$ python3 -q
>>> import numpy as np
>>> from numpy import linalg as LA
>>> np.set_printoptions(precision=2, suppress=True, linewidth=160)
>>> tidy = lambda a: np.round(a, 2) + 0
>>> f = np.array([1, 1, 2, 0, 1]) + 0.5
>>> data = np.eye(5) - 2 * np.outer(f, f) / (f @ f)
>>> tidy(data)
array([[ 0.66, -0.34, -0.57, -0.11, -0.34],
       [-0.34,  0.66, -0.57, -0.11, -0.34],
       [-0.57, -0.57,  0.06, -0.19, -0.57],
       [-0.11, -0.11, -0.19,  0.96, -0.11],
       [-0.34, -0.34, -0.57, -0.11,  0.66]])
>>> # symmetric
>>> f, v = data[0], data[4]
>>> tidy(f @ v)
np.float64(0.0)
>>> f @ f
np.float64(1.0)
>>> p = (f @ v) / (f @ f) * f
>>> tidy(v - p)
array([-0.34, -0.34, -0.57, -0.11,  0.66])
>>> tidy(np.outer(f, v))
array([[-0.22, -0.22, -0.37, -0.07,  0.44],
       [ 0.12,  0.12,  0.19,  0.04, -0.22],
       [ 0.19,  0.19,  0.32,  0.06, -0.37],
       [ 0.04,  0.04,  0.06,  0.01, -0.07],
       [ 0.12,  0.12,  0.19,  0.04, -0.22]])
>>> tidy(LA.norm(data, axis=0))
array([1., 1., 1., 1., 1.])
>>> tidy(LA.pinv(data))
array([[ 0.66, -0.34, -0.57, -0.11, -0.34],
       [-0.34,  0.66, -0.57, -0.11, -0.34],
       [-0.57, -0.57,  0.06, -0.19, -0.57],
       [-0.11, -0.11, -0.19,  0.96, -0.11],
       [-0.34, -0.34, -0.57, -0.11,  0.66]])
>>> tidy(data[:, 4] @ data[:, 0])
np.float64(0.0)
>>> tidy(LA.svd(data, compute_uv=False))
array([1., 1., 1., 1., 1.])
>>> tidy(data @ data.T)
array([[1., 0., 0., 0., 0.],
       [0., 1., 0., 0., 0.],
       [0., 0., 1., 0., 0.],
       [0., 0., 0., 1., 0.],
       [0., 0., 0., 0., 1.]])
>>> np.all(LA.eigvalsh(data) > 0)
np.False_
>>> try:
...     LA.cholesky(data)
... except LA.LinAlgError as e:
...     print(e)
... 
Matrix is not positive definite
>>> J = np.load("layer7.npy")
>>> J
array([[ 2,  1,  2,  2],
       [-1,  1,  1, -1],
       [-1,  1,  1, -1],
       [-2, -2,  0, -1],
       [-2,  1, -2,  1],
       [ 2,  1,  2,  1],
       [ 1,  0,  2, -1]])
>>> vec = np.array([-3, 1, 2, 1])
>>> rhs = J @ vec
>>> b, lr = np.zeros(4), 1 / LA.norm(J, 2) ** 2
>>> for i in range(20):
...     b -= lr * J.T @ (J @ b - rhs)
...     if i % 5 == 0: print(i, round(LA.norm(J @ b - rhs), 2))
... 
0 6.81
5 3.15
10 2.03
15 1.44
>>> tidy(LA.cond(J))
np.float64(4.01)
>>> vec = np.array([-1, 1, 1, 1])
>>> rhs = J @ vec
>>> tidy(LA.solve(J.T @ J, J.T @ rhs))
array([-1.,  1.,  1.,  1.])
>>> tidy(LA.lstsq(J, rhs)[0])
array([-1.,  1.,  1.,  1.])
>>> rhs
array([ 3,  2,  2, -1,  2,  2,  0])
>>> rng = np.random.default_rng(3045)
>>> rhs = rhs + 0.02 * rng.normal(size=7)
>>> tidy(rhs)
array([ 2.99,  1.99,  2.  , -0.98,  1.99,  2.  , -0.03])
>>> b, *_ = LA.lstsq(J, rhs)
>>> tidy(b)
array([-1.  ,  0.99,  1.  ,  1.  ])
>>> [round(float(LA.norm(LA.solve(J.T @ J + lam * np.eye(4), J.T @ rhs))), 2) for lam in (0, 1, 10, 100)]
[2.0, 1.62, 0.75, 0.15]
>>> tidy(LA.norm(rhs - J @ b))
np.float64(0.03)
>>> b.round()
array([-1.,  1.,  1.,  1.])
>>> out = np.c_[J[:, :1] @ np.array([[1]]), np.array([0, 3, 8, 9, 8, 6, 5])]
>>> out
array([[ 2,  0],
       [-1,  3],
       [-1,  8],
       [-2,  9],
       [-2,  8],
       [ 2,  6],
       [ 1,  5]])
>>> LA.matrix_rank(np.c_[J, out])
np.int64(5)
>>> T = np.stack([J, 4 * J, J[::-1]])
>>> LA.matrix_rank(T.reshape(3, -1))
np.int64(2)
>>> np.einsum("bij,cij->bc", T, T)
array([[ 56, 224,  17],
       [224, 896,  68],
       [ 17,  68,  56]])
>>> LA.matrix_rank(T)
array([4, 4, 4])
>>> T.shape
(3, 7, 4)
>>> (T @ J.T).shape
(3, 7, 7)
>>> tidy(LA.norm(T, axis=(1, 2)))
array([ 7.48, 29.93,  7.48])
>>> P = J @ LA.solve(J.T @ J, J.T)
>>> tidy(P)
array([[ 0.74, -0.04, -0.04,  0.09,  0.09,  0.42, -0.02],
       [-0.04,  0.45,  0.45,  0.01,  0.12,  0.04,  0.16],
       [-0.04,  0.45,  0.45,  0.01,  0.12,  0.04,  0.16],
       [ 0.09,  0.01,  0.01,  0.97, -0.03, -0.14,  0.01],
       [ 0.09,  0.12,  0.12, -0.03,  0.71, -0.1 , -0.4 ],
       [ 0.42,  0.04,  0.04, -0.14, -0.1 ,  0.33,  0.12],
       [-0.02,  0.16,  0.16,  0.01, -0.4 ,  0.12,  0.34]])
>>> tidy(np.trace(P))
np.float64(4.0)
>>> LA.matrix_rank(np.eye(7) - P)
np.int64(3)
>>> arr = np.loadtxt("run2.csv", delimiter=",")
>>> arr
array([[1., 0., 0., 0.],
       [1., 1., 0., 0.],
       [0., 2., 1., 0.],
       [0., 0., 0., 1.]])
>>> vals, evecs = LA.eig(arr)
>>> arr @ evecs[:, 0] - vals[0] * evecs[:, 0]
array([0., 0., 0., 0.])
>>> vec = np.array([0, 0, 2, 0])
>>> rhs = arr @ vec
>>> rhs
array([0., 0., 2., 0.])
>>> tidy(LA.solve(arr, rhs + arr[:, 3]))
array([0., 0., 2., 1.])
>>> tidy(LA.solve(arr.T, arr[3]))
array([0., 0., 0., 1.])
>>> tidy(LA.solve(arr, 4 * rhs))
array([0., 0., 8., 0.])
